% python3 -q
>>> import numpy as np
>>> np.set_printoptions(precision=1, suppress=True, linewidth=120, sign=" ")
>>> rd = lambda a: np.round(a, 1) + 0
>>> E = np.load("mat.npy")
>>> E
array([[-2.,  1.,  0.],
       [ 0., -2.,  1.],
       [ 0.,  0., -2.]])
>>> r0 = np.array([0, 3])
>>> np.array([np.convolve(row, r0, "same") for row in E])
array([[ 0., -6.,  3.],
       [ 0.,  0., -6.],
       [ 0.,  0.,  0.]])
>>> np.convolve(E[1], r0)
array([ 0.,  0., -6.,  3.])
>>> np.polyval(r0, E[1])
array([ 3.,  3.,  3.])
>>> np.correlate(E[1], E[0], "full")
array([ 0.,  0., -2.,  5., -2.])
>>> r0 = np.array([-6, 6, -8])
>>> M2 = E + np.outer(r0, np.eye(3)[2])
>>> np.linalg.matrix_rank(np.linalg.inv(M2) - np.linalg.inv(E), tol=1e-8)
np.int64(1)
>>> M2
array([[ -2.,   1.,  -6.],
       [  0.,  -2.,   7.],
       [  0.,   0., -10.]])
>>> rd(np.linalg.det(M2) / np.linalg.det(E)), rd(1 + np.linalg.solve(E, r0)[2])
(np.float64(5.0), np.float64(5.0))
>>> W0 = np.loadtxt("x.csv", delimiter=",")
>>> W0
array([[ 4.,  2.],
       [ 2.,  1.]])
>>> rd(np.trace(np.linalg.pinv(W0) @ W0))
np.float64(1.0)
>>> rd(W0 @ np.linalg.pinv(W0) @ W0)
array([[ 4.,  2.],
       [ 2.,  1.]])
>>> rng = np.random.default_rng(69)
>>> idx = rng.permutation(2)
>>> idx
array([ 1,  0])
>>> M2 = W0[idx][:, idx]
>>> rd(np.linalg.det(M2)), rd(np.linalg.det(W0[idx]))
(np.float64(0.0), np.float64(0.0))
>>> np.trace(M2)
np.float64(5.0)
>>> np.einsum("ii->", W0)
np.float64(5.0)
>>> rd(np.linalg.eigvals(W0))
array([ 5.,  0.])
>>> np.kron(np.eye(2, dtype=int), W0)
array([[ 4.,  2.,  0.,  0.],
       [ 2.,  1.,  0.,  0.],
       [ 0.,  0.,  4.,  2.],
       [ 0.,  0.,  2.,  1.]])
>>> np.einsum("ij,ji->", W0, W0)
np.float64(25.0)
>>> m1 = np.load("dump.npy")
>>> m1
array([[-1.1, -0.5],
       [ 1.6,  0. ],
       [ 0.5, 11. ],
       [-0.1,  0. ],
       [ 0.2,  2. ]])
>>> vec = np.array([1, 4])
>>> rhs = m1 @ vec
>>> rd(np.linalg.lstsq(m1, rhs)[0])
array([ 1.,  4.])
>>> rd(np.linalg.pinv(m1) @ m1)
array([[ 1.,  0.],
       [ 0.,  1.]])
>>> rd(np.linalg.solve(m1.T @ m1, m1.T @ rhs))
array([ 1.,  4.])
>>> rhs = rhs + 0.1 * rng.normal(size=5)
>>> rd(rhs)
array([-3.1,  1.9, 44.4, -0.3,  8.3])
>>> b, *_ = np.linalg.lstsq(m1, rhs)
>>> b.round()
array([ 1.,  4.])
>>> [round(float(np.linalg.norm(np.linalg.solve(m1.T @ m1 + lam * np.eye(2), m1.T @ rhs))), 2) for lam in (0, 1, 10, 100)]
[4.14, 4.07, 3.75, 2.25]
>>> rd(np.linalg.norm(rhs - m1 @ b))
np.float64(0.3)
>>> mat = np.cumsum(np.array([[2, 0, 1],
...     [0, 2, 2],
...     [0, 0, 2],
...     [1, 1, 0],
...     [0, 0, 0],
...     [2, 0, 1],
...     [1, 1, 0],
...     [1, 1, 2],
...     [2, 2, 1],
...     [2, 2, 2],
...     [2, 2, 0],
...     [0, 2, 2],
...     [0, 2, 1],
...     [1, 1, 0],
...     [0, 2, 1],
...     [0, 1, 2],
...     [1, 2, 1],
...     [0, 2, 1],
...     [2, 0, 2],
...     [2, 1, 2],
...     [1, 2, 2]]), axis=0)
>>> mat
array([[  2,   0,   1],
       [  2,   2,   3],
       [  2,   2,   5],
       [  3,   3,   5],
       [  3,   3,   5],
       [  5,   3,   6],
       [  6,   4,   6],
       [  7,   5,   8],
       [  9,   7,   9],
       [ 11,   9,  11],
       [ 13,  11,  11],
       [ 13,  13,  13],
       [ 13,  15,  14],
       [ 14,  16,  14],
       [ 14,  18,  15],
       [ 14,  19,  17],
       [ 15,  21,  18],
       [ 15,  23,  19],
       [ 17,  23,  21],
       [ 19,  24,  23],
       [ 20,  26,  25]])
>>> r0, r1 = mat[11], mat[15]
>>> r0 @ r1
np.int64(650)
>>> r0 @ r0
np.int64(507)
>>> pr = (r0 @ r1) / (r0 @ r0) * r0
>>> rd(np.linalg.norm(r0 + r1) ** 2 + np.linalg.norm(r0 - r1) ** 2)
np.float64(2706.0)
>>> rd(r1 - pr)
array([-2.7,  2.3,  0.3])
>>> Xc = mat - mat.mean(axis=0)
>>> evecs = np.linalg.svd(Xc)[2][:1]
>>> M2 = Xc - Xc @ evecs.T @ evecs
>>> rd(M2.std(axis=0))
array([ 1.1,  0.8,  0.7])
>>> rd(np.linalg.norm(M2) / np.linalg.norm(Xc))
np.float64(0.1)
>>> rd(np.diag(evecs.T @ evecs))
array([ 0.2,  0.5,  0.3])
>>> np.linalg.norm(M2, axis=1).round(6).argmax()
np.int64(10)
>>> U, sv, Vt = np.linalg.svd(mat)
>>> np.argmax(sv[:-1] / (sv[1:] + 1e-6)) + 1
np.int64(1)
>>> M2 = U[:, :1] @ np.diag(sv[:1]) @ Vt[:1]
>>> rd(np.abs(mat - M2).max())
np.float64(2.8)
>>> np.linalg.matrix_rank(M2)
np.int64(1)
>>> rd(np.linalg.norm(mat - M2, 2)), rd(sv[1])
(np.float64(8.1), np.float64(8.1))
>>> np.linalg.matrix_rank(mat, rtol=0.05)
np.int64(2)
>>> np.argsort(-np.linalg.norm(W0, axis=0).round(6), kind="stable")[:3]
array([ 0,  1])
>>> rd(np.linalg.norm(W0, 2) / np.linalg.norm(W0))
np.float64(1.0)
>>> [round(float(x), 1) for x in np.linalg.svd(W0, compute_uv=False)[:3]]
[5.0, 0.0]
>>> np.linalg.cond(W0) > 100
np.True_
>>> arr = np.array([[-6, -1, 1, -4], [-1, -2, -2, 2], [1, -2, -2, 2], [-4, 2, 2, -6]])
>>> arr
array([[-6, -1,  1, -4],
       [-1, -2, -2,  2],
       [ 1, -2, -2,  2],
       [-4,  2,  2, -6]])
>>> np.all(np.linalg.eigvalsh(arr) > 0)
np.False_
>>> [round(float(np.linalg.det(arr[:i, :i])), 2) + 0 for i in range(1, 5)]
[-6.0, 11.0, 8.0, -32.0]
>>> data = np.array([[0.8, 0.2], [0.5, 0.5]])
>>> r0 = np.array([-1, -3])
>>> M2 = data + np.outer(r0, np.eye(2)[0])
>>> np.linalg.matrix_rank(np.linalg.inv(M2) - np.linalg.inv(data), tol=1e-8)
np.int64(1)
>>> M2 = np.array([[5, -2, -5], [5, -1, -4]])
>>> np.einsum("ik,kj->ij", data, M2)
array([[ 5. , -1.8, -4.8],
       [ 5. , -1.5, -4.5]])
>>> np.vstack([data, M2.T]).shape
(5, 2)
>>> M2 @ data
Traceback (most recent call last):
  File "<python-input-79>", line 1, in <module>
    M2 @ data
    ~~~^~~~~~
ValueError: matmul: Input operand 1 has a mismatch in its core dimension 0, with gufunc signature (n?,k),(k,m?)->(n?,m?) (size 2 is different from 3)
>>> np.einsum("ik,kj->ji", data, M2)
array([[ 5. ,  5. ],
       [-1.8, -1.5],
       [-4.8, -4.5]])
>>> np.linalg.matrix_rank(np.vstack([data, M2.T]))
np.int64(2)
>>> vec = np.array([4, 3, 4, 6])
>>> rhs = arr @ vec
>>> rhs
array([-47,  -6,   2, -38])
>>> rd(np.linalg.solve(arr, 5 * rhs))
array([ 20.,  15.,  20.,  30.])
>>> rd(np.linalg.solve(arr, rhs + arr[:, 0]))
array([ 5.,  3.,  4.,  6.])
>>> def softmax(z):
...     e = np.exp(z - z.max(axis=-1, keepdims=True))
...     return e / e.sum(axis=-1, keepdims=True)
... 
>>> softmax(data[1])
array([ 0.5,  0.5])
>>> S = data @ data.T / np.sqrt(2)
>>> softmax(S).round(6).argmax(axis=1)
array([ 0,  0])
>>> rd(softmax(S))
array([[ 0.5,  0.5],
       [ 0.5,  0.5]])
>>> M = np.load("run19.npy")
>>> M
array([[-0.4,  1.8,  0.7, -1.1,  0.3],
       [ 0.7,  0.4,  0.7, -0.8,  2.9],
       [-0.9, -2.9, -0.4, -1.4,  0.6],
       [ 0.4, -0.6, -1.1, -2.7,  0.1],
       [-0.5,  2.2, -1. ,  2.2,  0.7]])
>>> blk = np.stack([M, 2 * M, M[::-1]])
>>> rd(np.linalg.norm(blk, axis=(1, 2)))
array([  6.9,  13.8,   6.9])
>>> blk.shape
(3, 5, 5)
>>> np.linalg.matrix_rank(blk)
array([ 5,  5,  5])
>>> J = np.maximum(np.array([[-4], [4], [0], [1], [3], [3], [-1], [5], [0], [1], [0], [-2], [-5]]) @ np.array([[1, 0, 2, 5]]) + np.array([1, 2, 3, 2]), 0)
>>> J
array([[  0,   2,   0,   0],
       [  5,   2,  11,  22],
       [  1,   2,   3,   2],
       [  2,   2,   5,   7],
       [  4,   2,   9,  17],
       [  4,   2,   9,  17],
       [  0,   2,   1,   0],
       [  6,   2,  13,  27],
       [  1,   2,   3,   2],
       [  2,   2,   5,   7],
       [  1,   2,   3,   2],
       [  0,   2,   0,   0],
       [  0,   2,   0,   0]])
>>> P = J @ np.linalg.solve(J.T @ J, J.T)
>>> rd(P @ J[:, 2])
array([  0.,  11.,   3.,   5.,   9.,   9.,   1.,  13.,   3.,   5.,   3.,   0.,   0.])
>>> rd(np.diag(P))
array([ 0.3,  0.3,  0.2,  0.1,  0.2,  0.2,  1. ,  0.4,  0.2,  0.1,  0.2,  0.3,  0.3])
>>> np.allclose(P @ P, P)
True
>>> rd(np.linalg.eigvalsh(P))
array([ 0.,  0.,  0.,  0.,  0.,  0.,  0.,  0.,  0.,  1.,  1.,  1.,  1.])
>>> q, evecs = np.linalg.qr(J[:, :3])[0], np.linalg.qr(J[:, 3:])[0]
>>> sv = np.linalg.svd(q.T @ evecs, compute_uv=False)
>>> rd(np.degrees(np.arccos(sv.clip(0, 1))))
array([ 3.3])
>>> rd(sv)
array([ 1.])
>>> rd(np.linalg.norm(q @ q.T - evecs @ evecs.T, 2))
np.float64(1.0)
>>> (sv > 0.9).sum()
np.int64(1)
>>> vec = np.array([3, -1, -1, -2])
>>> rhs = J @ vec
>>> rd(np.linalg.pinv(J) @ J)
array([[ 1.,  0.,  0.,  0.],
       [ 0.,  1.,  0.,  0.],
       [ 0.,  0.,  1.,  0.],
       [ 0.,  0.,  0.,  1.]])
>>> rd(np.linalg.lstsq(J, rhs)[0])
array([ 3., -1., -1., -2.])
>>> rhs = rhs + 0.1 * rng.normal(size=13)
>>> rd(rhs)
array([ -1.9, -42.1,  -6. , -15. , -32.9, -33. ,  -2.9, -50.9,  -6. , -15. ,  -5.9,  -2. ,  -1.8])
>>> b, *_ = np.linalg.lstsq(J, rhs)
>>> [round(float(np.linalg.norm(np.linalg.solve(J.T @ J + lam * np.eye(4), J.T @ rhs))), 2) for lam in (0, 1, 10, 100)]
[3.82, 1.92, 1.72, 1.61]
>>> b.round()
array([ 3., -1., -1., -2.])
>>> rd(b)
array([ 3. , -0.9, -1. , -2. ])
>>> r0 = np.array([1, 1, 1])
>>> np.polyval(r0, J[6])
array([ 1,  7,  3,  1])
>>> np.cross(J[6, :3], J[9, :3])
array([ 8,  2, -4])
>>> np.array([np.convolve(row, r0, "same") for row in J])
array([[  2,   2,   2,   0],
       [  7,  18,  35,  33],
       [  3,   6,   7,   5],
       [  4,   9,  14,  12],
       [  6,  15,  28,  26],
       [  6,  15,  28,  26],
       [  2,   3,   3,   1],
       [  8,  21,  42,  40],
       [  3,   6,   7,   5],
       [  4,   9,  14,  12],
       [  3,   6,   7,   5],
       [  2,   2,   2,   0],
       [  2,   2,   2,   0]])
>>> np.unravel_index(np.abs(J).argmax(), J.shape)
(np.int64(7), np.int64(3))
>>> J.sum(axis=1)
array([  2,  40,   8,  16,  32,  32,   3,  48,   8,  16,   8,   2,   2])
>>> J.shape
(13, 4)
>>> rd(np.linalg.svd(J, compute_uv=False))
array([ 50.4,   6.1,   2.2,   0.2])
>>> rd(np.linalg.norm(J))
np.float64(50.9)
>>> np.linalg.matrix_rank(J)
np.int64(4)
>>> J - J[0]
array([[  0,   0,   0,   0],
       [  5,   0,  11,  22],
       [  1,   0,   3,   2],
       [  2,   0,   5,   7],
       [  4,   0,   9,  17],
       [  4,   0,   9,  17],
       [  0,   0,   1,   0],
       [  6,   0,  13,  27],
       [  1,   0,   3,   2],
       [  2,   0,   5,   7],
       [  1,   0,   3,   2],
       [  0,   0,   0,   0],
       [  0,   0,   0,   0]])
>>> np.abs(J).max()
np.int64(27)
